% ipython --no-banner

In [1]: import numpy as np

In [2]: import numpy.linalg as la

In [3]: np.set_printoptions(precision=3, suppress=True, linewidth=120, sign=" ")

In [4]: def tidy(a):
   ...:     return np.round(a, 3) + 0
   ...: 

In [5]: other = np.array([[-3, 3, 2], [2, 2, 3], [0, 3, 3], [2, 1, 3]])

In [6]: basis = np.array([[6, 1, 8, 2, 3], [2, 1, 8, 8, 9], [6, 1, 2, 8, 5]])

In [7]: rng = np.random.default_rng(3492)

In [8]: data = other @ basis + 0.1 * rng.normal(size=(4, 5))

In [9]: tidy(data)
Out[9]: 
array([[-0.058,  1.987,  3.979, 33.998, 27.971],
       [34.056,  7.008, 37.805, 44.084, 39.042],
       [24.099,  5.909, 29.994, 47.896, 41.975],
       [32.091,  6.016, 29.873, 36.01 , 30.05 ]])

In [10]: gram = data.T @ data

In [11]: tidy(np.diag(gram))
Out[11]: array([ 2770.421,   124.17 ,  3237.027,  6690.038,  4971.562])

In [12]: tidy(np.trace(gram)), tidy((data ** 2).sum())
Out[12]: (np.float64(17793.217), np.float64(17793.217))

In [13]: la.matrix_rank(gram)
Out[13]: np.int64(4)

In [14]: (data @ data.T).shape
Out[14]: (4, 4)

In [15]: tidy(gram)
Out[15]: 
array([[ 2770.421,   574.01 ,  2968.716,  3809.219,  3303.882],
       [  574.01 ,   124.17 ,   629.789,   876.162,   758.004],
       [ 2968.716,   629.789,  3237.027,  4314.163,  3743.916],
       [ 3809.219,   876.162,  4314.163,  6690.038,  5764.636],
       [ 3303.882,   758.004,  3743.916,  5764.636,  4971.562]])

In [16]: tidy(la.svd(data, compute_uv=False) ** 2)
Out[16]: array([ 17072.621,    708.664,     11.927,      0.005])

In [17]: [round(float(x), 3) for x in la.svd(data, compute_uv=False)[:3]]
Out[17]: [130.662, 26.621, 3.454]

In [18]: la.cond(data) > 100
Out[18]: np.True_

In [19]: la.matrix_rank(data, rtol=0.1)
Out[19]: np.int64(2)

In [20]: F = np.load("sample0.npy")

In [21]: F
Out[21]: 
array([[ 5.,  5.,  0.,  0.,  0.,  0.,  0.,  0.],
       [ 5.,  5.,  5.,  0.,  0.,  0.,  0.,  0.],
       [ 0.,  5.,  3.,  5.,  0.,  0.,  0.,  0.],
       [ 0.,  0.,  5.,  1.,  5.,  0.,  0.,  0.],
       [ 0.,  0.,  0.,  5.,  4.,  5.,  0.,  0.],
       [ 0.,  0.,  0.,  0.,  5.,  3.,  5.,  0.],
       [ 0.,  0.,  0.,  0.,  0.,  5.,  1.,  5.],
       [ 0.,  0.,  0.,  0.,  0.,  0.,  5.,  0.]])

In [22]: # equal to its transpose

In [23]: Uu, s, VT = la.svd(F, full_matrices=False)

In [24]: Uu.shape, s.shape, VT.shape
Out[24]: ((8, 8), (8,), (8, 8))

In [25]: tidy(VT @ VT.T)
Out[25]: 
array([[ 1.,  0.,  0.,  0.,  0.,  0.,  0.,  0.],
       [ 0.,  1.,  0.,  0.,  0.,  0.,  0.,  0.],
       [ 0.,  0.,  1.,  0.,  0.,  0.,  0.,  0.],
       [ 0.,  0.,  0.,  1.,  0.,  0.,  0.,  0.],
       [ 0.,  0.,  0.,  0.,  1.,  0.,  0.,  0.],
       [ 0.,  0.,  0.,  0.,  0.,  1.,  0.,  0.],
       [ 0.,  0.,  0.,  0.,  0.,  0.,  1.,  0.],
       [ 0.,  0.,  0.,  0.,  0.,  0.,  0.,  1.]])

In [26]: (s > 1e-8).sum()
Out[26]: np.int64(8)

In [27]: tidy(np.abs(VT[0]))
Out[27]: array([ 0.362,  0.551,  0.474,  0.358,  0.357,  0.255,  0.133,  0.053])

In [28]: np.abs(Uu[:, 0]).round(6).argmax()
Out[28]: np.int64(1)

In [29]: tidy(s / s[0])
Out[29]: array([ 1.   ,  0.873,  0.579,  0.557,  0.432,  0.36 ,  0.144,  0.069])

In [30]: labels = rng.permutation(8)

In [31]: other = F[:, labels] * rng.choice([-1, 1], 8)

In [32]: other
Out[32]: 
array([[ 0., -0.,  0.,  0.,  0.,  0., -5.,  5.],
       [ 0., -5.,  0.,  0.,  0.,  0., -5.,  5.],
       [ 0., -3.,  0.,  0.,  0.,  5., -0.,  5.],
       [ 0., -5.,  0.,  5.,  0.,  1., -0.,  0.],
       [ 0., -0.,  5.,  4.,  0.,  5., -0.,  0.],
       [ 0., -0.,  3.,  5.,  5.,  0., -0.,  0.],
       [ 5., -0.,  5.,  0.,  1.,  0., -0.,  0.],
       [ 0., -0.,  0.,  0.,  5.,  0., -0.,  0.]])

In [33]: Uu, _, VT = la.svd(F.T @ other)

In [34]: labels
Out[34]: array([ 7,  2,  5,  4,  6,  3,  0,  1])

In [35]: tidy(la.lstsq(F, other)[0])
Out[35]: 
array([[ 0.,  0.,  0.,  0.,  0.,  0., -1.,  0.],
       [ 0.,  0.,  0.,  0.,  0.,  0.,  0.,  1.],
       [ 0., -1.,  0.,  0.,  0.,  0.,  0.,  0.],
       [ 0.,  0.,  0.,  0.,  0.,  1.,  0.,  0.],
       [ 0.,  0.,  0.,  1.,  0.,  0.,  0.,  0.],
       [ 0.,  0.,  1.,  0.,  0.,  0.,  0.,  0.],
       [ 0.,  0.,  0.,  0.,  1.,  0.,  0.,  0.],
       [ 1.,  0.,  0.,  0.,  0.,  0.,  0.,  0.]])

In [36]: x = np.array([2, -3, 0, -3, -3, 2, 0, -2])

In [37]: a = np.maximum(other @ x, 0)

In [38]: tidy(np.tanh(other @ x))
Out[38]: array([-1.   ,  1.   ,  1.   ,  0.964, -0.964, -1.   ,  1.   , -1.   ])

In [39]: np.flatnonzero(a > 1e-9)
Out[39]: array([ 1,  2,  3,  6])

In [40]: np.maximum(other @ (3 * x), 0)
Out[40]: array([  0.,  15.,  27.,   6.,   0.,   0.,  21.,   0.])

In [41]: other * (a > 1e-9)[:, None]
Out[41]: 
array([[ 0., -0.,  0.,  0.,  0.,  0., -0.,  0.],
       [ 0., -5.,  0.,  0.,  0.,  0., -5.,  5.],
       [ 0., -3.,  0.,  0.,  0.,  5., -0.,  5.],
       [ 0., -5.,  0.,  5.,  0.,  1., -0.,  0.],
       [ 0., -0.,  0.,  0.,  0.,  0., -0.,  0.],
       [ 0., -0.,  0.,  0.,  0.,  0., -0.,  0.],
       [ 5., -0.,  5.,  0.,  1.,  0., -0.,  0.],
       [ 0., -0.,  0.,  0.,  0.,  0., -0.,  0.]])

In [42]: w, vecs = la.eigh(F)

In [43]: x = np.array([1, 0, 0, 2, 2, 1, 1, 1])

In [44]: (np.sign(vecs[:, -1].round(6)) == np.sign(vecs[0, -1].round(6))).astype(int)
Out[44]: array([ 1,  1,  1,  1,  1,  1,  1,  1])

In [45]: x @ F @ x
Out[45]: np.float64(109.0)

In [46]: tidy(x @ F @ x / (x @ x)), tidy(w[0]), tidy(w[-1])
Out[46]: (np.float64(9.083), np.float64(-7.016), np.float64(12.594))

In [47]: w, vecs = la.eigh(F)

In [48]: np.abs(vecs[:, -1]).round(6).argmax()
Out[48]: np.int64(1)

In [49]: tidy(w.sum()), np.trace(F)
Out[49]: (np.float64(22.0), np.float64(22.0))

In [50]: tidy(la.svd(F, compute_uv=False))
Out[50]: array([ 12.594,  10.995,   7.289,   7.016,   5.438,   4.53 ,   1.819,   0.866])

In [51]: tidy(la.eigvalsh(F + 5 * np.eye(8)))
Out[51]: array([-2.016, -0.438,  3.181,  5.866,  9.53 , 12.289, 15.995, 17.594])

In [52]: tidy(w)
Out[52]: array([-7.016, -5.438, -1.819,  0.866,  4.53 ,  7.289, 10.995, 12.594])

In [53]: other = np.array([[-8, 1], [7, -2], [-2, -2]])

In [54]: M = np.tile(other, (2, 3))

In [55]: M
Out[55]: 
array([[-8,  1, -8,  1, -8,  1],
       [ 7, -2,  7, -2,  7, -2],
       [-2, -2, -2, -2, -2, -2],
       [-8,  1, -8,  1, -8,  1],
       [ 7, -2,  7, -2,  7, -2],
       [-2, -2, -2, -2, -2, -2]])

In [56]: # column 2 repeats column 0

In [57]: Uu, s, VT = la.svd(M)

In [58]: vecs = VT[:(s > 1e-8).sum()]

In [59]: x = M[0] + -2 * M[3] + rng.integers(2) * np.eye(6)[4]

In [60]: x
Out[60]: array([ 8., -1.,  8., -1.,  9., -1.])

In [61]: tidy(np.diag(vecs.T @ vecs))
Out[61]: array([ 0.333,  0.333,  0.333,  0.333,  0.333,  0.333])

In [62]: np.allclose(vecs.T @ vecs @ x, x)
Out[62]: False

In [63]: np.allclose(M @ M.T, M.T @ M)
Out[63]: False

In [64]: tidy(la.det(M))
Out[64]: np.float64(0.0)

In [65]: np.allclose(M, M.T)
Out[65]: False

In [66]: M @ M
Out[66]: 
array([[ 21,  21,  21,  21,  21,  21],
       [-15, -15, -15, -15, -15, -15],
       [ 12,  12,  12,  12,  12,  12],
       [ 21,  21,  21,  21,  21,  21],
       [-15, -15, -15, -15, -15, -15],
       [ 12,  12,  12,  12,  12,  12]])

In [67]: rk = la.matrix_rank(M)

In [68]: rk
Out[68]: np.int64(2)

In [69]: N = la.svd(M)[2][rk:].T

In [70]: [int(la.matrix_rank(np.delete(M, i, axis=0))) for i in range(6)]
Out[70]: [2, 2, 2, 2, 2, 2]

In [71]: [int(la.matrix_rank(M[:i])) for i in range(1, len(M) + 1)]
Out[71]: [1, 2, 2, 2, 2, 2]

In [72]: N.shape
Out[72]: (6, 4)

In [73]: u = np.array([0, 1])

In [74]: np.correlate(M[5], M[0], "full")
Out[74]: array([-2, 14, 12, 28, 26, 42, 44, 28, 30, 14, 16])

In [75]: u = np.array([-1, 4, -5, -2, -2, 4, -5, -2])

In [76]: r1 = np.array([1, 2])

In [77]: W0 = u[:, None] + r1[None, :]

In [78]: W0
Out[78]: 
array([[ 0,  1],
       [ 5,  6],
       [-4, -3],
       [-1,  0],
       [-1,  0],
       [ 5,  6],
       [-4, -3],
       [-1,  0]])

In [79]: proj = W0 @ la.solve(W0.T @ W0, W0.T)

In [80]: tidy((np.eye(8) - proj) @ W0)
Out[80]: 
array([[ 0.,  0.],
       [ 0.,  0.],
       [ 0.,  0.],
       [ 0.,  0.],
       [ 0.,  0.],
       [ 0.,  0.],
       [ 0.,  0.],
       [ 0.,  0.]])

In [81]: tidy(la.eigvalsh(proj))
Out[81]: array([ 0.,  0.,  0.,  0.,  0.,  0.,  1.,  1.])

In [82]: np.allclose(proj @ proj, proj)
Out[82]: True

In [83]: tidy(proj @ W0[:, 1])
Out[83]: array([ 1.,  6., -3.,  0.,  0.,  6., -3.,  0.])

In [84]: Q, vecs = la.qr(W0[:, :1])[0], la.qr(W0[:, 1:])[0]

In [85]: s = la.svd(Q.T @ vecs, compute_uv=False)

In [86]: (s > 0.9).sum()
Out[86]: np.int64(1)

In [87]: x = np.array([1, 1])

In [88]: target = W0 @ x

In [89]: tidy(la.pinv(W0) @ W0)
Out[89]: 
array([[ 1.,  0.],
       [ 0.,  1.]])

In [90]: tidy(la.lstsq(W0, target)[0])
Out[90]: array([ 1.,  1.])

In [91]: target
Out[91]: array([ 1, 11, -7, -1, -1, 11, -7, -1])

In [92]: target = target + 0.1 * rng.normal(size=8)

In [93]: tidy(target)
Out[93]: array([ 1.04 , 11.05 , -7.002, -0.942, -0.977, 10.969, -6.967, -0.713])

In [94]: b, *_ = la.lstsq(W0, target)

In [95]: tidy(la.norm(target - W0 @ b))
Out[95]: np.float64(0.254)

In [96]: [round(float(la.norm(la.solve(W0.T @ W0 + lam * np.eye(2), W0.T @ target))), 2) for lam in (0, 1, 10, 100)]
Out[96]: [1.41, 1.41, 1.34, 0.89]

In [97]: tidy(W0.T @ (target - W0 @ b))
Out[97]: array([ 0.,  0.])

In [98]: b.round()
Out[98]: array([ 1.,  1.])

In [99]: tidy(b)
Out[99]: array([ 0.939,  1.057])

In [100]: A = np.loadtxt("m.csv", delimiter=",")

In [101]: A
Out[101]: 
array([[  5.,   5.,   5.,   5.,   5.],
       [  5.,  10.,  10.,  10.,  10.],
       [  5.,  10.,  15.,  15.,  15.],
       [  5.,  10.,  15.,  20.,  20.],
       [  5.,  10.,  15.,  20.,  25.]])

In [102]: # symmetric

In [103]: w, vecs = la.eig(A)

In [104]: tidy(A @ vecs[:, 0] - w[0] * vecs[:, 0])
Out[104]: array([ 0.,  0.,  0.,  0.,  0.])

In [105]: tidy(np.sort(la.eigvals(A @ A)))
Out[105]: array([    1.844,     3.12 ,     8.496,    52.468,  3809.073])

In [106]: tidy(np.sort(la.eigvals(A.T)))
Out[106]: array([  1.358,   1.766,   2.915,   7.243,  61.718])

In [107]: w, vecs = la.eigh(A)

In [108]: x = np.array([-1, -4, -7, 2, 7])

In [109]: (np.sign(vecs[:, -1].round(6)) == np.sign(vecs[0, -1].round(6))).astype(int)
Out[109]: array([ 1,  1,  1,  1,  1])

In [110]: tidy(vecs * np.maximum(w, 0) @ vecs.T)
Out[110]: 
array([[  5.,   5.,   5.,   5.,   5.],
       [  5.,  10.,  10.,  10.,  10.],
       [  5.,  10.,  15.,  15.,  15.],
       [  5.,  10.,  15.,  20.,  20.],
       [  5.,  10.,  15.,  20.,  25.]])

In [111]: low = la.cholesky(A)

In [112]: tidy(A / np.sqrt(np.outer(np.diag(A), np.diag(A))))
Out[112]: 
array([[ 1.   ,  0.707,  0.577,  0.5  ,  0.447],
       [ 0.707,  1.   ,  0.816,  0.707,  0.632],
       [ 0.577,  0.816,  1.   ,  0.866,  0.775],
       [ 0.5  ,  0.707,  0.866,  1.   ,  0.894],
       [ 0.447,  0.632,  0.775,  0.894,  1.   ]])

In [113]: la.eigvalsh(A).min() > 0
Out[113]: np.True_

In [114]: tidy(low)
Out[114]: 
array([[ 2.236,  0.   ,  0.   ,  0.   ,  0.   ],
       [ 2.236,  2.236,  0.   ,  0.   ,  0.   ],
       [ 2.236,  2.236,  2.236,  0.   ,  0.   ],
       [ 2.236,  2.236,  2.236,  2.236,  0.   ],
       [ 2.236,  2.236,  2.236,  2.236,  2.236]])

In [115]: tidy(np.prod(np.diag(low)) ** 2), tidy(la.det(A))
Out[115]: (np.float64(3125.0), np.float64(3125.0))

In [116]: tidy(np.diag(low) ** 2)
Out[116]: array([ 5.,  5.,  5.,  5.,  5.])
